>>> import numpy as np
>>> np.set_printoptions(suppress=True, linewidth=120)
>>> def tidy(a):
...     return np.round(a, 2) + 0
... 
>>> m1 = np.loadtxt("w.csv", delimiter=",")
>>> print(m1)
[[  9.95  26.31  23.98 -11.91 -14.33 -15.41  30.88  34.32]
 [ 11.17  24.43  25.5  -10.23 -14.87 -14.89  29.59  35.86]
 [  9.22  26.57  26.17 -10.1  -15.18 -15.02  30.78  34.88]
 [  9.52  25.23  26.21  -9.58 -14.01 -14.64  28.19  33.67]
 [ 10.47  26.91  24.3   -9.49 -14.06 -16.15  30.88  36.33]
 [ 11.2   28.1   26.48 -10.72 -16.87 -16.28  30.91  34.44]
 [  8.62  24.31  24.66 -10.04 -14.18 -13.45  29.84  36.7 ]
 [ 11.05  25.99  24.64  -9.72 -15.32 -15.84  30.48  34.96]
 [  9.42  24.72  26.21 -10.55 -14.02 -14.89  29.4   34.25]
 [  8.78  24.46  24.62  -9.62 -14.81 -15.2   30.17  36.75]
 [  9.39  26.02  24.66 -10.44 -14.58 -13.87  28.45  33.54]
 [ 10.7   26.33  22.74  -9.36 -15.61 -13.45  29.92  35.05]
 [ 10.    26.04  25.65 -10.03 -14.86 -15.4   30.29  35.18]]
>>> x0 = np.array([1, -1, -3, -3, 3, 3, 0, -3])
>>> y = m1 @ x0
>>> coef, lr = np.zeros(8), 1 / np.linalg.norm(m1, 2) ** 2
>>> for i in range(30):
...     coef -= lr * m1.T @ (m1 @ coef - y)
...     if i % 10 == 0: print(i, round(np.linalg.norm(m1 @ coef - y), 2))
... 
0 13.71
10 13.69
20 13.66
>>> print(tidy(coef))
[-0.62 -1.61 -1.59  0.62  0.93  0.94 -1.87 -2.21]
>>> P = m1 @ np.linalg.solve(m1.T @ m1, m1.T)
>>> print(tidy(np.diag(P)))
[0.88 0.74 0.64 0.51 0.84 0.67 0.54 0.37 0.39 0.86 0.64 0.79 0.13]
>>> print(tidy(P @ m1[:, 4]))
[-14.33 -14.87 -15.18 -14.01 -14.06 -16.87 -14.18 -15.32 -14.02 -14.81 -14.58 -15.61 -14.86]
>>> print(np.allclose(P @ P, P))
True
>>> arr = np.loadtxt("run17.csv", delimiter=",")
>>> print(arr)
[[ 0.  2.  2.  5.  9.]
 [ 3.  0.  0. -9.  0.]
 [ 0.  0. -1.  1. -5.]
 [ 0.  0. -1. -3. -5.]
 [ 0.  0. -2. -4. -4.]]
>>> rng = np.random.default_rng(463)
>>> z = rng.permutation(5)
>>> print(z)
[3 2 4 1 0]
>>> other = arr[z][:, z]
>>> print(tidy(np.linalg.det(other)), tidy(np.linalg.det(arr[z])))
-144.0 -144.0
>>> print(np.allclose(other, arr))
False
>>> print(np.trace(other))
-8.0
>>> T = np.stack([arr, 2 * arr, arr[::-1]])
>>> print((T @ arr.T).shape)
(3, 5, 5)
>>> print(T.shape)
(3, 5, 5)
>>> print(tidy(np.linalg.det(T)))
[ -144. -4608.  -144.]
>>> other = arr + rng.integers(-2, 3, (5, 2)) @ rng.integers(-2, 3, (2, 5))
>>> print(other)
[[ 2.  3.  2.  7.  7.]
 [ 5. -2.  0. -7.  1.]
 [ 8. -2. -1.  9. -7.]
 [ 0.  1. -1. -3. -6.]
 [-2.  2. -2. -6. -5.]]
>>> print(np.linalg.matrix_rank(other - arr, tol=1e-8))
2
>>> print(other - arr)
[[ 2.  1.  0.  2. -2.]
 [ 2. -2.  0.  2.  1.]
 [ 8. -2.  0.  8. -2.]
 [ 0.  1.  0.  0. -1.]
 [-2.  2.  0. -2. -1.]]
>>> print(tidy(np.linalg.svd(other - arr, compute_uv=False)))
[12.72  3.9   0.    0.    0.  ]
>>> M = np.loadtxt("x.csv", delimiter=",")
>>> print(M)
[[ 0.  0.  0.  0.  0.  0.  0.  0.  0.  0.  0.  0.]
 [ 0.  4. -4.  2.  2. -2. -4. -2. -2.  0.  4. -2.]
 [ 0. -4.  4. -2. -2.  2.  4.  2.  2.  0. -4.  2.]
 [ 0.  2. -2.  1.  1. -1. -2. -1. -1.  0.  2. -1.]
 [ 0.  2. -2.  1.  1. -1. -2. -1. -1.  0.  2. -1.]
 [ 0. -2.  2. -1. -1.  1.  2.  1.  1.  0. -2.  1.]
 [ 0. -4.  4. -2. -2.  2.  4.  2.  2.  0. -4.  2.]
 [ 0. -2.  2. -1. -1.  1.  2.  1.  1.  0. -2.  1.]
 [ 0. -2.  2. -1. -1.  1.  2.  1.  1.  0. -2.  1.]
 [ 0.  0.  0.  0.  0.  0.  0.  0.  0.  0.  0.  0.]
 [ 0.  4. -4.  2.  2. -2. -4. -2. -2.  0.  4. -2.]
 [ 0. -2.  2. -1. -1.  1.  2.  1.  1.  0. -2.  1.]]
>>> z = rng.permutation(12)
>>> print(z)
[ 5 10  6  1  3  9 11  8  0  4  2  7]
>>> other = M[z][:, z]
>>> print(other)
[[ 1. -2.  2. -2. -1.  0.  1.  1.  0. -1.  2.  1.]
 [-2.  4. -4.  4.  2.  0. -2. -2.  0.  2. -4. -2.]
 [ 2. -4.  4. -4. -2.  0.  2.  2.  0. -2.  4.  2.]
 [-2.  4. -4.  4.  2.  0. -2. -2.  0.  2. -4. -2.]
 [-1.  2. -2.  2.  1.  0. -1. -1.  0.  1. -2. -1.]
 [ 0.  0.  0.  0.  0.  0.  0.  0.  0.  0.  0.  0.]
 [ 1. -2.  2. -2. -1.  0.  1.  1.  0. -1.  2.  1.]
 [ 1. -2.  2. -2. -1.  0.  1.  1.  0. -1.  2.  1.]
 [ 0.  0.  0.  0.  0.  0.  0.  0.  0.  0.  0.  0.]
 [-1.  2. -2.  2.  1.  0. -1. -1.  0.  1. -2. -1.]
 [ 2. -4.  4. -4. -2.  0.  2.  2.  0. -2.  4.  2.]
 [ 1. -2.  2. -2. -1.  0.  1.  1.  0. -1.  2.  1.]]
>>> print(tidy(np.linalg.det(other)), tidy(np.linalg.det(M[z])))
0.0 0.0
>>> print(np.allclose(other, M))
False
>>> left, sv, VT = np.linalg.svd(M)
>>> print(np.argmax(sv[:-1] / (sv[1:] + 1e-6)) + 1)
1
>>> other = left[:, :1] @ np.diag(sv[:1]) @ VT[:1]
>>> print(np.linalg.matrix_rank(other))
1
>>> print(tidy(np.linalg.norm(M - other) / np.linalg.norm(M)))
0.0
>>> print(np.linalg.matrix_rank(M, rtol=0.05))
1
>>> left, sv, VT = np.linalg.svd(M)
>>> V = VT[:(sv > 1e-8).sum()]
>>> x0 = M[7] + 3 * M[2] + rng.integers(2) * np.eye(12)[5]
>>> print(x0)
[  0. -14.  14.  -7.  -7.   8.  14.   7.   7.   0. -14.   7.]
>>> print(tidy(np.linalg.norm(x0 - V.T @ V @ x0)))
0.98
>>> print(np.linalg.matrix_rank(np.vstack([M, x0])))
2
>>> T = np.stack([M, 4 * M, M[::-1]])
>>> print((T @ M.T).shape)
(3, 12, 12)
>>> ev, V = np.linalg.eigh(M)
>>> print(tidy(V @ np.diag(ev) @ V.T))
[[ 0.  0.  0.  0.  0.  0.  0.  0.  0.  0.  0.  0.]
 [ 0.  4. -4.  2.  2. -2. -4. -2. -2.  0.  4. -2.]
 [ 0. -4.  4. -2. -2.  2.  4.  2.  2.  0. -4.  2.]
 [ 0.  2. -2.  1.  1. -1. -2. -1. -1.  0.  2. -1.]
 [ 0.  2. -2.  1.  1. -1. -2. -1. -1.  0.  2. -1.]
 [ 0. -2.  2. -1. -1.  1.  2.  1.  1.  0. -2.  1.]
 [ 0. -4.  4. -2. -2.  2.  4.  2.  2.  0. -4.  2.]
 [ 0. -2.  2. -1. -1.  1.  2.  1.  1.  0. -2.  1.]
 [ 0. -2.  2. -1. -1.  1.  2.  1.  1.  0. -2.  1.]
 [ 0.  0.  0.  0.  0.  0.  0.  0.  0.  0.  0.  0.]
 [ 0.  4. -4.  2.  2. -2. -4. -2. -2.  0.  4. -2.]
 [ 0. -2.  2. -1. -1.  1.  2.  1.  1.  0. -2.  1.]]
>>> print(tidy(np.abs(V[:, -1])))
[0.   0.43 0.43 0.21 0.21 0.21 0.43 0.21 0.21 0.   0.43 0.21]
>>> print((ev > 1e-8).sum(), (ev < -1e-8).sum())
1 0
>>> print(tidy(np.linalg.eigvalsh(M @ M)))
[  0.   0.   0.   0.   0.   0.   0.   0.   0.   0.   0. 484.]
>>> print(tidy(V.T @ M @ V))
[[ 0.  0.  0.  0.  0.  0.  0.  0.  0.  0.  0.  0.]
 [ 0.  0.  0.  0.  0.  0.  0.  0.  0.  0.  0.  0.]
 [ 0.  0.  0.  0.  0.  0.  0.  0.  0.  0.  0.  0.]
 [ 0.  0.  0.  0.  0.  0.  0.  0.  0.  0.  0.  0.]
 [ 0.  0.  0.  0.  0.  0.  0.  0.  0.  0.  0.  0.]
 [ 0.  0.  0.  0.  0.  0.  0.  0.  0.  0.  0.  0.]
 [ 0.  0.  0.  0.  0.  0.  0.  0.  0.  0.  0.  0.]
 [ 0.  0.  0.  0.  0.  0.  0.  0.  0.  0.  0.  0.]
 [ 0.  0.  0.  0.  0.  0.  0.  0.  0.  0.  0.  0.]
 [ 0.  0.  0.  0.  0.  0.  0.  0.  0.  0.  0.  0.]
 [ 0.  0.  0.  0.  0.  0.  0.  0.  0.  0.  0.  0.]
 [ 0.  0.  0.  0.  0.  0.  0.  0.  0.  0.  0. 22.]]
>>> print(np.abs(V[:, -1]).round(6).argmax())
1
>>> feats = np.load("data.npy")
>>> print(feats)
[[-2  0  0  0  0]
 [ 2 -2  0  0  0]
 [ 1  3 -3  0  0]
 [ 3  1  1  3  0]
 [ 1 -2 -2  1  1]]
>>> print(tidy(np.linalg.det(feats.T)))
-36.0
>>> print(tidy(np.linalg.det(2 * feats)), tidy(np.linalg.det(feats)))
-1152.0 -36.0
>>> print(np.einsum("ii->", feats))
-3
>>> print(tidy(np.linalg.eigvals(feats).sum().real))
-3.0
>>> F = np.loadtxt("mat.csv", delimiter=",")
>>> print(F)
[[  0.78  33.68 -24.08 -44.69   3.24  27.82 -20.29]
 [  5.39  41.87 -30.47  15.87  -7.65  24.98   4.33]
 [  7.05  40.45 -29.54  14.12  -7.33  26.04   3.33]
 [  5.65  39.33 -30.79  14.11  -8.81  26.48   4.34]
 [  6.91   0.28 -14.15 -15.54  -6.73 -19.87  33.19]
 [  5.7   37.91 -29.81  15.44  -7.57  27.46   5.02]
 [  2.57  33.05 -22.71 -43.89   4.48  26.67 -21.67]
 [  2.22  31.71 -23.94 -44.91   4.71  29.28 -22.22]
 [  1.58  34.08 -24.35 -43.96   5.57  26.64 -21.45]
 [  2.72  33.15 -23.35 -44.16   2.97  27.6  -21.93]
 [  2.29  34.9  -24.78 -43.69   4.29  26.68 -21.58]
 [  5.03  40.2  -31.22  13.03  -9.06  24.87   5.26]
 [  3.47  33.43 -24.68 -43.16   4.46  27.1  -22.31]
 [  5.89  40.43 -30.67  13.08  -9.19  26.45   3.69]
 [  7.84   0.14 -12.45 -13.34  -6.72 -22.28  34.14]
 [  5.72  39.54 -31.46  12.7   -7.5   27.67   4.48]
 [  2.43  34.68 -21.69 -43.63   4.45  27.36 -22.  ]
 [  0.88  34.03 -23.47 -42.02   3.47  26.81 -21.1 ]
 [  8.75   0.34 -15.17 -13.32  -6.32 -21.01  32.05]
 [  1.24  35.86 -25.   -42.98   3.91  27.36 -23.14]
 [  7.57  39.6  -29.16  15.42  -7.8   26.34   4.75]
 [  7.25   0.13 -13.61 -13.64  -6.51 -21.06  32.8 ]
 [  1.77  34.61 -24.01 -41.92   2.89  26.66 -22.59]
 [  5.07  40.31 -28.31  14.75  -7.97  27.37   3.76]]
>>> z = F[:, 6] > np.median(F[:, 6])
>>> u = F[z].mean(axis=0) - F[~z].mean(axis=0)
>>> print(np.argsort(-np.abs(u).round(6), kind="stable"))
[3 6 5 4 1 0 2]
>>> print(z.astype(int))
[0 1 0 1 1 1 0 0 0 0 0 1 0 1 1 1 0 0 1 0 1 1 0 1]
>>> print(tidy((((F - F.mean(axis=0)) @ u > 0) == z).mean()))
0.96
>>> print(tidy(u))
[  3.98  -7.8   -0.47  43.62 -10.74 -16.55  33.73]
>>> print(((F - F.mean(axis=0)) @ u > 0).astype(int))
[0 1 1 1 1 1 0 0 0 0 0 1 0 1 1 1 0 0 1 0 1 1 0 1]
>>> data = np.loadtxt("sample6.csv", delimiter=",")
>>> print(tidy(data))
[[ 1.    0.    0.    0.    0.    0.  ]
 [ 0.    0.81  0.    0.   -0.59  0.  ]
 [ 0.    0.    1.    0.    0.    0.  ]
 [ 0.    0.    0.    1.    0.    0.  ]
 [ 0.    0.59  0.    0.    0.81  0.  ]
 [ 0.    0.    0.    0.    0.    1.  ]]
>>> print(tidy(np.abs(np.linalg.eigvals(data)).max()))
1.0
>>> np.linalg.determinant(data)
Traceback (most recent call last):
  File "<python-input-79>", line 1, in <module>
    np.linalg.determinant(data)
    ^^^^^^^^^^^^^^^^^^^^^
AttributeError: module 'numpy.linalg' has no attribute 'determinant'
>>> print(tidy(np.sort(np.abs(np.linalg.eigvals(data)))))
[1. 1. 1. 1. 1. 1.]
>>> data.inv()
Traceback (most recent call last):
  File "<python-input-81>", line 1, in <module>
    data.inv()
    ^^^^^^^^
AttributeError: 'numpy.ndarray' object has no attribute 'inv'
>>> print(tidy(np.trace(data)))
5.62
>>> print(np.allclose(data @ data.T, data.T @ data))
True
>>> print(tidy((data - data.T) / 2))
[[ 0.    0.    0.    0.    0.    0.  ]
 [ 0.    0.    0.    0.   -0.59  0.  ]
 [ 0.    0.    0.    0.    0.    0.  ]
 [ 0.    0.    0.    0.    0.    0.  ]
 [ 0.    0.59  0.    0.    0.    0.  ]
 [ 0.    0.    0.    0.    0.    0.  ]]
>>> z = rng.permutation(6)
>>> print(z)
[1 0 4 5 3 2]
>>> other = data[z][:, z]
>>> print(tidy(np.linalg.det(other)), tidy(np.linalg.det(data[z])))
1.0 1.0
>>> print(tidy(np.trace(other)))
5.62
>>> print(np.allclose(other, data))
False
>>> t = np.radians(180)
>>> r_ = np.eye(6)
>>> r_[4, 4] = r_[3, 3] = np.cos(t)
>>> r_[4, 3], r_[3, 4] = -np.sin(t), np.sin(t)
>>> print(tidy(r_))
[[ 1.  0.  0.  0.  0.  0.]
 [ 0.  1.  0.  0.  0.  0.]
 [ 0.  0.  1.  0.  0.  0.]
 [ 0.  0.  0. -1.  0.  0.]
 [ 0.  0.  0.  0. -1.  0.]
 [ 0.  0.  0.  0.  0.  1.]]
>>> other = data @ r_.T
>>> print(np.allclose(data @ data.T, other @ other.T))
True
>>> print(tidy(np.abs(other - data).max(axis=0)))
[0.   0.   0.   2.   1.62 0.  ]
>>> print(tidy(np.linalg.svd(data, compute_uv=False)), tidy(np.linalg.svd(other, compute_uv=False)))
[1. 1. 1. 1. 1. 1.] [1. 1. 1. 1. 1. 1.]
>>> x0 = np.array([-1, 3, -2, 2, -3, 3])
>>> y = data @ x0
>>> print(tidy(y))
[-1.    4.19 -2.    2.   -0.66  3.  ]
>>> print(tidy(np.linalg.solve(data.T, data[0])))
[1. 0. 0. 0. 0. 0.]
>>> print(tidy(np.linalg.solve(data, 4 * y)))
[ -4.  12.  -8.   8. -12.  12.]
>>> print(tidy(np.linalg.solve(data, y + data[:, 0])))
[ 0.  3. -2.  2. -3.  3.]
>>> K = np.array([[4.0, 1.0, 0.0, 0.0, 0.0, 0.0, 0.0],
...     [0.0, 4.0, 1.0, 0.0, 0.0, 0.0, 0.0],
...     [0.0, 0.0, 4.0, 1.0, 0.0, 0.0, 0.0],
...     [0.0, 0.0, 0.0, 4.0, 1.0, 0.0, 0.0],
...     [0.0, 0.0, 0.0, 0.0, 4.0, 1.0, 0.0],
...     [0.0, 0.0, 0.0, 0.0, 0.0, 4.0, 1.0],
...     [0.0, 0.0, 0.0, 0.0, 0.0, 0.0, 4.0]])
>>> z = rng.permutation(7)
>>> other = K[:, z] * rng.choice([-1, 1], 7)
>>> print(other)
[[ 0. -1. -0.  0.  4.  0.  0.]
 [ 0. -4. -0.  1.  0.  0.  0.]
 [ 0. -0. -0.  4.  0.  1.  0.]
 [ 0. -0. -0.  0.  0.  4.  1.]
 [ 0. -0. -1.  0.  0.  0.  4.]
 [ 1. -0. -4.  0.  0.  0.  0.]
 [ 4. -0. -0.  0.  0.  0.  0.]]
>>> left, _, VT = np.linalg.svd(K.T @ other)
>>> print(tidy(np.linalg.lstsq(K, other)[0]))
[[ 0.  0.  0.  0.  1.  0.  0.]
 [ 0. -1.  0.  0.  0.  0.  0.]
 [ 0.  0.  0.  1.  0.  0.  0.]
 [ 0.  0.  0.  0.  0.  1.  0.]
 [ 0.  0.  0.  0.  0.  0.  1.]
 [ 0.  0. -1.  0.  0.  0.  0.]
 [ 1.  0.  0.  0.  0.  0.  0.]]
>>> x0 = np.array([9, 5, 9, 1, -4, 8, 8])
>>> y = K @ x0
>>> coef, lr = np.zeros(7), 1 / np.linalg.norm(K, 2) ** 2
>>> for i in range(4):
...     coef -= lr * K.T @ (K @ coef - y)
...     if i % 1 == 0: print(i, round(np.linalg.norm(K @ coef - y), 2))
... 
0 17.46
1 7.4
2 3.75
3 1.99
>>> print(tidy(np.linalg.cond(K)))
1.6
